% python3 -q
>>> import numpy as np
>>> from numpy import linalg as LA
>>> np.set_printoptions(precision=2, suppress=True, linewidth=200, legacy="1.25")
>>> rnd = lambda a: np.round(a, 2) + 0
>>> A = np.load("data.npy")
>>> A
array([[3, 0, 0],
       [0, 0, 0],
       [0, 0, 0]])
>>> rnd(LA.det(A.T))
0.0
>>> np.einsum("ij,ji->", A, A)
9
>>> rnd(LA.det(2 * A)), rnd(LA.det(A))
(0.0, 0.0)
>>> A.mean(axis=0)
array([1., 0., 0.])
>>> np.abs(A).max()
3
>>> A.sum(axis=1)
array([3, 0, 0])
>>> np.unravel_index(np.abs(A).argmax(), A.shape)
(0, 0)
>>> rnd(LA.svd(A, compute_uv=False))
array([3., 0., 0.])
>>> LA.matrix_rank(A)
1
>>> rnd(np.trace(LA.pinv(A) @ A))
1.0
>>> rnd(A @ LA.pinv(A) @ A)
array([[3., 0., 0.],
       [0., 0., 0.],
       [0., 0., 0.]])
>>> np.abs(np.diag(LA.qr(A)[1])) > 1e-9
array([ True, False, False])
>>> t3 = np.stack([A, 3 * A, A[::-1]])
>>> t3.sum(axis=0)
array([[12,  0,  0],
       [ 0,  0,  0],
       [ 3,  0,  0]])
>>> (t3 @ A.T).shape
(3, 3, 3)
>>> rnd(LA.det(t3))
array([0., 0., 0.])
>>> t3.shape
(3, 3, 3)
>>> LA.matrix_rank(t3)
array([1, 1, 1])
>>> W0 = np.load("case18.npy")
>>> W0
array([[2, 4, 2, 4],
       [4, 2, 4, 2],
       [2, 4, 2, 4],
       [4, 2, 4, 2]])
>>> U, sv, vt = LA.svd(W0, full_matrices=False)
>>> rnd(np.abs(vt[0]))
array([0.5, 0.5, 0.5, 0.5])
>>> rnd(vt @ vt.T)
array([[1., 0., 0., 0.],
       [0., 1., 0., 0.],
       [0., 0., 1., 0.],
       [0., 0., 0., 1.]])
>>> np.abs(U[:, 0]).round(6).argmax()
0
>>> (sv > 1e-8).sum()
2
>>> np.diff(W0, axis=0)
array([[ 2, -2,  2, -2],
       [-2,  2, -2,  2],
       [ 2, -2,  2, -2]])
>>> rnd(LA.norm(W0))
12.65
>>> W0.sum(axis=0)
array([12, 12, 12, 12])
>>> np.unravel_index(np.abs(W0).argmax(), W0.shape)
(0, 1)
>>> W0.mean(axis=0)
array([3., 3., 3., 3.])
>>> rnd(LA.svd(W0, compute_uv=False))
array([12.,  4.,  0.,  0.])
>>> W0.sum(axis=1)
array([12, 12, 12, 12])
>>> np.kron(np.eye(2, dtype=int), W0)
array([[2, 4, 2, 4, 0, 0, 0, 0],
       [4, 2, 4, 2, 0, 0, 0, 0],
       [2, 4, 2, 4, 0, 0, 0, 0],
       [4, 2, 4, 2, 0, 0, 0, 0],
       [0, 0, 0, 0, 2, 4, 2, 4],
       [0, 0, 0, 0, 4, 2, 4, 2],
       [0, 0, 0, 0, 2, 4, 2, 4],
       [0, 0, 0, 0, 4, 2, 4, 2]])
>>> rnd(LA.eigvals(W0).sum().real)
8.0
>>> rnd(LA.det(W0.T))
0.0
>>> vals, evecs = LA.eigh(W0)
>>> vec = np.array([2, 3, 8, 6])
>>> (np.sign(evecs[:, -1].round(6)) == np.sign(evecs[0, -1].round(6))).astype(int)
array([1, 1, 1, 1])
>>> rnd(vec @ W0 @ vec / (vec @ vec)), vals[0], vals[-1]
(9.58, -4.0, 12.0)
>>> rnd(evecs * np.maximum(vals, 0) @ evecs.T)
array([[3., 3., 3., 3.],
       [3., 3., 3., 3.],
       [3., 3., 3., 3.],
       [3., 3., 3., 3.]])
>>> vec @ W0 @ vec
1082
>>> K = np.load("test6.npy")
>>> K
array([[ 1, -2,  4],
       [ 1, -1,  1],
       [ 1,  0,  0],
       [ 1,  1,  1]])
>>> hat = K @ LA.solve(K.T @ K, K.T)
>>> rnd(hat)
array([[ 0.95,  0.15, -0.15,  0.05],
       [ 0.15,  0.55,  0.45, -0.15],
       [-0.15,  0.45,  0.55,  0.15],
       [ 0.05, -0.15,  0.15,  0.95]])
>>> Y = np.c_[K[:, :1] @ np.array([[1]]), np.array([1, -1, 9, 9])]
>>> Y
array([[ 1,  1],
       [ 1, -1],
       [ 1,  9],
       [ 1,  9]])
>>> rnd(LA.norm(LA.qr(K)[0].T @ Y, axis=0) ** 2 / ((Y ** 2).sum(axis=0) + 1e-12))
array([1.  , 0.85])
>>> LA.matrix_rank(np.c_[K, Y])
4
>>> LA.matrix_rank(Y)
2
>>> rnd(LA.lstsq(K, Y[:, 0])[0])
array([1., 0., 0.])
>>> Q, evecs = LA.qr(Y[:, :1])[0], LA.qr(Y[:, 1:])[0]
>>> sv = LA.svd(Q.T @ evecs, compute_uv=False)
>>> (sv > 0.9).sum()
0
>>> rnd(LA.norm(Q @ Q.T - evecs @ evecs.T, 2))
0.71
>>> rnd(np.degrees(np.arccos(sv.clip(0, 1))))
array([45.35])
>>> rnd(sv)
array([0.7])
>>> t3 = np.stack([K, 2 * K, K[::-1]])
>>> LA.matrix_rank(t3)
array([3, 3, 3])
>>> t3.shape
(3, 4, 3)
>>> rnd(LA.norm(t3, axis=(1, 2)))
array([ 5.29, 10.58,  5.29])
>>> Q = K.astype(float).copy()
>>> for j in range(3):
...     Q[:, j] -= Q[:, :j] @ (Q[:, :j].T @ Q[:, j])
...     Q[:, j] /= LA.norm(Q[:, j])
... 
>>> Q.T @ Q
array([[1., 0., 0.],
       [0., 1., 0.],
       [0., 0., 1.]])
>>> rnd(Q.T @ K)
array([[ 2.  , -1.  ,  3.  ],
       [ 0.  ,  2.24, -2.24],
       [ 0.  ,  0.  ,  2.  ]])
>>> rnd(Q)
array([[ 0.5 , -0.67,  0.5 ],
       [ 0.5 , -0.22, -0.5 ],
       [ 0.5 ,  0.22, -0.5 ],
       [ 0.5 ,  0.67,  0.5 ]])
